In [1]: import numpy as np

In [2]: np.set_printoptions(suppress=True, linewidth=100)

In [3]: data = np.loadtxt("out5.csv", delimiter=",")

In [4]: data
Out[4]: 
array([[ 0.4, 28.3, 19.5],
       [-0.4, 28.8, 19.1],
       [-1.1, 29.5, 19.7],
       [-0.4, 28.3, 18.7],
       [ 2.4, 30.3, 19.7],
       [ 0.7, 28.8, 20.4],
       [ 0.4, 30.4, 19. ],
       [ 1.2, 30.2, 20.7],
       [ 0.8, 29. , 21.4],
       [ 1.2, 29.3, 20.4],
       [-0.1, 30.7, 18.8],
       [-0.1, 29.8, 18.6],
       [ 0. , 29.1, 21.6],
       [-1.4, 29.4, 18.3],
       [ 0.8, 30.2, 19.7],
       [-1.2, 30.2, 21.5],
       [ 0.3, 30.6, 20.4],
       [-0.1, 29.8, 18.4],
       [ 0.4, 28.9, 19.1],
       [ 1. , 29.4, 18.9],
       [ 0.3, 30.5, 19.6],
       [-1.1, 31.6, 19. ],
       [-0.6, 29.3, 21. ],
       [ 1.4, 29.8, 18. ],
       [ 0.4, 28.7, 21.8],
       [ 0.2, 29.3, 20.5],
       [-0.4, 29.4, 19.4],
       [-1.1, 30.2, 19.1],
       [ 1.1, 30. , 21.7],
       [ 0.1, 28.7, 20.4],
       [ 2. , 30.5, 20. ],
       [-0.7, 30.3, 21.4],
       [ 0. , 29.9, 19.2],
       [ 0.6, 29.9, 20.8]])

In [5]: idx = data[:, 1] > np.median(data[:, 1])

In [6]: f = data[idx].mean(axis=0) - data[~idx].mean(axis=0)

In [7]: idx.astype(int)
Out[7]: 
array([0, 0, 0, 0, 1, 0, 1, 1, 0, 0, 1, 0, 0, 0, 1, 1, 1, 0, 0, 0, 1, 1, 0, 0, 0, 0, 0, 1, 1, 0, 1,
       1, 1, 1])

In [8]: (((data - data.mean(axis=0)) @ f > 0) == idx).mean()
Out[8]: np.float64(1.0)

In [9]: E = np.load("arr.npy")

In [10]: print(E.round(1) + 0)
[[ 0.   0.   0.   0.   0.   0.   0.   0.   0.   0.   0.   0.   0. ]
 [ 0.   0.1  0.1  0.   0.2  0.2 -0.1 -0.1 -0.1  0.1  0.   0.   0. ]
 [ 0.   0.1  0.1  0.   0.2  0.2 -0.1 -0.1 -0.1  0.1  0.   0.   0. ]
 [ 0.   0.   0.   0.   0.   0.   0.   0.   0.   0.   0.   0.   0. ]
 [ 0.   0.2  0.2  0.   0.2  0.2 -0.1 -0.2 -0.1  0.1  0.   0.   0. ]
 [ 0.   0.2  0.2  0.   0.2  0.2 -0.1 -0.2 -0.1  0.1  0.   0.   0. ]
 [ 0.  -0.1 -0.1  0.  -0.1 -0.1  0.1  0.1  0.1  0.   0.   0.   0. ]
 [ 0.  -0.1 -0.1  0.  -0.2 -0.2  0.1  0.1  0.1 -0.1  0.   0.   0. ]
 [ 0.  -0.1 -0.1  0.  -0.1 -0.1  0.1  0.1  0.   0.   0.   0.   0. ]
 [ 0.   0.1  0.1  0.   0.1  0.1  0.  -0.1  0.   0.   0.   0.   0. ]
 [ 0.   0.   0.   0.   0.   0.   0.   0.   0.   0.   0.   0.   0. ]
 [ 0.   0.   0.   0.   0.   0.   0.   0.   0.   0.   0.   0.   0. ]
 [ 0.   0.   0.   0.   0.   0.   0.   0.   0.   0.   0.   0.   0. ]]

In [11]: rk = np.linalg.matrix_rank(E)

In [12]: rk
Out[12]: np.int64(1)

In [13]: null = np.linalg.svd(E)[2][rk:].T

In [14]: np.linalg.matrix_rank(E.T @ E), np.linalg.matrix_rank(E @ E.T)
Out[14]: (np.int64(1), np.int64(1))

In [15]: [int(np.linalg.matrix_rank(np.delete(E, i, axis=0))) for i in range(13)]
Out[15]: [1, 1, 1, 1, 1, 1, 1, 1, 1, 1, 1, 1, 1]

In [16]: [int(np.linalg.matrix_rank(E[:, :j + 1])) for j in range(13)]
Out[16]: [1, 1, 1, 1, 1, 1, 1, 1, 1, 1, 1, 1, 1]

In [17]: np.allclose(E @ null, 0)
Out[17]: True

In [18]: print([int(np.linalg.matrix_rank(E[:i])) for i in range(1, len(E) + 1)])
[1, 1, 1, 1, 1, 1, 1, 1, 1, 1, 1, 1, 1]

In [19]: np.trace(E)
Out[19]: np.float64(1.0)

In [20]: np.round(np.abs(np.linalg.eigvals(E)).max(), 1)
Out[20]: np.float64(1.0)

In [21]: theta = np.radians(120)

In [22]: Rm = np.eye(13)

In [23]: Rm[12, 12] = Rm[6, 6] = np.cos(theta)

In [24]: Rm[12, 6], Rm[6, 12] = -np.sin(theta), np.sin(theta)

In [25]: Y = E @ Rm.T

In [26]: print(round(float(np.linalg.det(Rm)), 1), np.trace(Rm))
1.0 10.0

In [27]: np.round(np.abs(Y - E).max(axis=0), 1)
Out[27]: array([0. , 0. , 0. , 0. , 0. , 0. , 0.2, 0. , 0. , 0. , 0. , 0. , 0.1])

In [28]: M = np.loadtxt("mat.csv", delimiter=",")

In [29]: M.round(1) + 0
Out[29]: 
array([[-11.1,  12.5,   9.2,   7.4,   6.3,  -9.1,  12.5],
       [ -7.5,   9.4,   7.5,   4.9,   5.3,  -6.4,   9.4],
       [ -3.5,   5.6,   5.1,   2.1,   3.8,  -3.3,   5.6],
       [ -2.1,   4.1,   4.1,   1.1,   3. ,  -2.1,   4.1],
       [ -1. ,   2.8,   3.1,   0.3,   2.4,  -1.2,   2.8],
       [ -0.5,   2. ,   2.4,  -0.1,   1.9,  -0.6,   2. ],
       [ -0.3,   1.7,   2.1,  -0.2,   1.7,  -0.5,   1.7],
       [ -0.3,   1.7,   2.1,  -0.2,   1.7,  -0.4,   1.7],
       [  0.1,   0.9,   1.2,  -0.4,   1.1,   0. ,   0.9],
       [  0.2,   0.4,   0.6,  -0.4,   0.6,   0.1,   0.4],
       [  0. ,   0. ,   0. ,   0. ,   0. ,   0. ,   0. ],
       [  0. ,   0. ,   0. ,   0. ,   0. ,   0. ,   0. ],
       [  0. ,   0. ,   0. ,   0. ,   0. ,   0. ,   0. ],
       [ -0.1,  -0.1,  -0.2,   0.2,  -0.2,  -0.1,  -0.1],
       [ -0.2,  -0.1,  -0.3,   0.3,  -0.3,  -0.2,  -0.1],
       [ -0.4,  -0.1,  -0.4,   0.8,  -0.5,  -0.5,  -0.1],
       [ -0.4,  -0.1,  -0.5,   0.9,  -0.6,  -0.6,  -0.1],
       [ -0.4,  -0.1,  -0.5,   1. ,  -0.6,  -0.6,  -0.1],
       [ -0.5,  -0.1,  -0.5,   1.3,  -0.7,  -0.8,  -0.1],
       [ -0.5,   0. ,  -0.4,   2.2,  -0.9,  -1.5,   0. ],
       [ -0.3,   0. ,  -0.2,   2.7,  -1. ,  -1.8,   0. ],
       [  0.6,   0. ,   0.3,   3.4,  -1. ,  -2.3,   0. ],
       [  1.2,  -0.1,   0.7,   3.7,  -0.9,  -2.4,  -0.1],
       [  1.7,  -0.2,   0.9,   3.9,  -0.9,  -2.5,  -0.2],
       [  3.1,  -0.4,   1.5,   4.1,  -0.7,  -2.6,  -0.4],
       [  3.6,  -0.5,   1.8,   4.2,  -0.7,  -2.6,  -0.5]])

In [30]: # null space of dimension 4

In [31]: left, sv, Vt = np.linalg.svd(M)

In [32]: sv.round(1) + 0
Out[32]: array([36.6, 12.5,  6.3,  0. ,  0. ,  0. ,  0. ])

In [33]: np.argmax(sv[:-1] / (sv[1:] + 1e-6)) + 1
Out[33]: np.int64(3)

In [34]: Y = left[:, :3] @ np.diag(sv[:3]) @ Vt[:3]

In [35]: np.round(np.linalg.norm(M - Y, 2), 1), np.round(sv[3], 1)
Out[35]: (np.float64(0.0), np.float64(0.0))

In [36]: K = np.loadtxt("x.csv", delimiter=",")

In [37]: K
Out[37]: 
array([[ -1.7,   6.3,  -0.6,  15.2, -11.2],
       [  2.8, -16.2,   2. , -10.9,  -2.5],
       [  0.8,  10.1,  -4.4,  -0.3, -16.7],
       [-10.7,  -4.1,  11.4,   6.9,  -9.5],
       [ -9. , -14.5,   7.3,   1.8,  -7.1],
       [ -3.5,   4. ,  -1.7,  13.6, -13.6],
       [ 10.4,  -8.9,  -2. ,  14.4,   1.3],
       [ -2.5,  -4.9,  -6.9,  16.1,   8. ],
       [  3.3,  -9.4,  -5.9,   9.9,  13. ],
       [ -5.4, -11.6, -10.2,   3.8, -10.9],
       [-13.1,   3.9,  10.4,  -9.9,   2.7],
       [  9.5,   1.3,  -6.5, -12.6,  10.4],
       [  8.3,   8. ,   1.2,  11.6, -11.4],
       [  2.2,  17.4,  -8.2,   5.1,  -0.3],
       [ -2.9,  -0.4,  13.5, -11.3,   8.9],
       [  7.5,   2.4, -16.6,  -2.3,  -7.6],
       [  4.1,  16.2,  -6.8,  -6.8,  -5.3],
       [  5.2,  13.4,  -3.2,   2. , -13.4],
       [  3.2, -14.7,   8.1,   0.7,  10.3],
       [ -7.2,  15.2,   3.1,   9.2,   5. ],
       [  6.5,  -3.7,   7. ,  -1.2, -17.1],
       [  4.3,   3. ,  -2.2,  13.5,  13.6],
       [ -8.2,  -7.5,  15.1,   5.6,  -4. ],
       [-13.8,  -0.1, -10.8,   3.1,   9.1],
       [ -8.5,  12.5,   0.3, -12.6,   3.6],
       [  1.5,   5.7,   0. ,  13.3, -13.7],
       [  9.3,  -8.9,  -1. , -13.1,   7.9],
       [  7.4,  -4. ,  -1.5, -15.5,   9.3],
       [ -4.9,   6.8,  -1.9,  -2.3,  17.9],
       [-15.4,  -1. ,  -5.7,   9.7,   6.1],
       [ 15.8,  -5.6,  -7.1,   6.7,  -5. ]])

In [38]: W1 = np.array([[1, 3, -1, -1],
    ...:     [1, -2, 2, -3],
    ...:     [-2, 3, -1, -2],
    ...:     [2, -1, 0, 2],
    ...:     [2, -2, -3, 2]])

In [39]: beta = np.array([1, 0, 1, 1])

In [40]: H = np.maximum(K @ W1 + beta, 0)

In [41]: np.linalg.matrix_rank(H)
Out[41]: np.int64(4)

In [42]: np.round((H > 0).mean(axis=0), 1)
Out[42]: array([0.6, 0.5, 0.5, 0.5])

In [43]: C = np.array([[1, 4], [3, 4], [3, -1], [-2, 2]])

In [44]: (H @ C).round(6).argmax(axis=1)
Out[44]: array([0, 1, 0, 0, 1, 0, 1, 1, 1, 1, 0, 1, 0, 0, 1, 0, 0, 0, 1, 1, 0, 1, 1, 1, 0, 0, 1, 1, 1, 1, 1])

In [45]: cen = K - K.mean(axis=0)

In [46]: left, sv, Vt = np.linalg.svd(cen, full_matrices=False)

In [47]: np.round(Vt[0] * np.sign(Vt[0, np.abs(Vt[0]).argmax()]), 1) + 0
Out[47]: array([ 0. , -0.4,  0.1, -0.6,  0.7])

In [48]: np.round((sv ** 2).sum() ** 2 / (sv ** 4).sum(), 1)
Out[48]: np.float64(4.4)

In [49]: (np.sign(left[:, 0]) == np.sign(left[0, 0])).astype(int)
Out[49]: array([1, 0, 1, 1, 0, 1, 1, 1, 0, 1, 0, 0, 1, 1, 0, 1, 1, 1, 0, 1, 1, 0, 0, 0, 0, 1, 0, 0, 0, 0, 1])

In [50]: np.abs(left[:, 0]).argmax()
Out[50]: np.int64(27)

In [51]: np.unravel_index(np.abs(K).argmax(), K.shape)
Out[51]: (np.int64(28), np.int64(4))

In [52]: round(float(np.linalg.norm(K)), 1)
Out[52]: 111.4

In [53]: np.round(np.linalg.svd(K, compute_uv=False), 1)
Out[53]: array([63.2, 52.2, 49.2, 47.8, 31.1])

In [54]: np.round(K.mean(axis=0), 1)
Out[54]: array([-0.2,  0.3, -0.8,  2. , -0.7])

In [55]: cov = np.cov(K, rowvar=False)

In [56]: np.round(K.std(axis=0), 1)
Out[56]: array([ 7.9,  9.3,  7.4,  9.6, 10. ])

In [57]: Q, V = np.linalg.qr(K[:, :2])[0], np.linalg.qr(K[:, 2:])[0]

In [58]: sv = np.linalg.svd(Q.T @ V, compute_uv=False)

In [59]: sv.round(1)
Out[59]: array([0.4, 0.1])

In [60]: round(np.linalg.norm(Q @ Q.T - V @ V.T, 2), 1)
Out[60]: np.float64(1.0)

In [61]: X = np.array([[3, -1, 3, -1], [0, 3, 0, 3], [3, -1, 3, -1], [0, 3, 0, 3]])

In [62]: round(float(np.linalg.det(X[::-1])), 1)
Out[62]: 0.0

In [63]: round(np.linalg.det(2 * X), 1), np.round(np.linalg.det(X), 1)
Out[63]: (np.float64(0.0), np.float64(0.0))

In [64]: round(np.linalg.eigvals(X).sum().real, 1)
Out[64]: np.float64(12.0)

In [65]: np.round(np.linalg.eigvals(X), 1) + 0
Out[65]: array([6., 0., 6., 0.])

In [66]: left, sv, Vt = np.linalg.svd(X)

In [67]: print(np.argmax(sv[:-1] / (sv[1:] + 1e-6)) + 1)
2

In [68]: sv.round(1) + 0
Out[68]: array([7.1, 5.1, 0. , 0. ])

In [69]: Y = left[:, :2] @ np.diag(sv[:2]) @ Vt[:2]

In [70]: print(np.linalg.matrix_rank(X, rtol=0.05))
2

In [71]: np.linalg.matrix_rank(Y)
Out[71]: np.int64(2)
